>>> import numpy as np
>>> from numpy import linalg as LA
>>> np.set_printoptions(precision=3, suppress=True, linewidth=200, legacy="1.25")
>>> mat = np.load("mat.npy")
>>> mat
array([[ 0,  0,  0,  0,  0,  0,  0,  0,  2,  0,  0],
       [ 0,  5,  0,  0,  0,  0,  0,  0,  0,  0,  0],
       [ 5,  0,  0,  0,  0,  0,  0,  0,  0,  0,  0],
       [ 0,  0,  0,  0,  0,  0, -4,  0,  0,  0,  0],
       [ 0,  0,  0,  0, -3,  0,  0,  0,  0,  0,  0],
       [ 0,  0,  2,  0,  0,  0,  0,  0,  0,  0,  0],
       [ 0,  0,  0,  0,  0,  0,  0,  0,  0,  0,  0],
       [ 0,  0,  0,  0,  0,  0,  0,  0,  0,  0,  0],
       [ 0,  0,  0,  0,  0,  0,  0,  0,  0,  0,  0],
       [ 0,  0,  0,  0,  0,  0,  0,  0,  0,  0,  0],
       [ 0,  0,  0,  0,  0, -4,  0,  0,  0,  0,  0]])
>>> # rows and columns are dependent
>>> out = np.array([[2, 2],
...     [3, 3],
...     [2, 2],
...     [0, 2],
...     [2, 1],
...     [0, 2],
...     [1, 1],
...     [1, 3],
...     [1, 2],
...     [3, 1],
...     [0, 0]])
>>> LA.matrix_rank(mat @ out)
2
>>> mat @ out
array([[ 2,  4],
       [15, 15],
       [10, 10],
       [-4, -4],
       [-6, -3],
       [ 4,  4],
       [ 0,  0],
       [ 0,  0],
       [ 0,  0],
       [ 0,  0],
       [ 0, -8]])
>>> out.T @ mat.T
array([[ 2, 15, 10, -4, -6,  4,  0,  0,  0,  0,  0],
       [ 4, 15, 10, -4, -3,  4,  0,  0,  0,  0, -8]])
>>> np.vstack([mat, out.T]).shape
(13, 11)
>>> np.einsum("ik,kj->ij", mat, out)
array([[ 2,  4],
       [15, 15],
       [10, 10],
       [-4, -4],
       [-6, -3],
       [ 4,  4],
       [ 0,  0],
       [ 0,  0],
       [ 0,  0],
       [ 0,  0],
       [ 0, -8]])
>>> np.sort(LA.eigvals(mat).real)
array([-3.,  0.,  0.,  0.,  0.,  0.,  0.,  0.,  0.,  0.,  5.])
>>> mat @ mat
array([[ 0,  0,  0,  0,  0,  0,  0,  0,  0,  0,  0],
       [ 0, 25,  0,  0,  0,  0,  0,  0,  0,  0,  0],
       [ 0,  0,  0,  0,  0,  0,  0,  0, 10,  0,  0],
       [ 0,  0,  0,  0,  0,  0,  0,  0,  0,  0,  0],
       [ 0,  0,  0,  0,  9,  0,  0,  0,  0,  0,  0],
       [10,  0,  0,  0,  0,  0,  0,  0,  0,  0,  0],
       [ 0,  0,  0,  0,  0,  0,  0,  0,  0,  0,  0],
       [ 0,  0,  0,  0,  0,  0,  0,  0,  0,  0,  0],
       [ 0,  0,  0,  0,  0,  0,  0,  0,  0,  0,  0],
       [ 0,  0,  0,  0,  0,  0,  0,  0,  0,  0,  0],
       [ 0,  0, -8,  0,  0,  0,  0,  0,  0,  0,  0]])
>>> round(float(LA.det(mat)), 3)
0.0
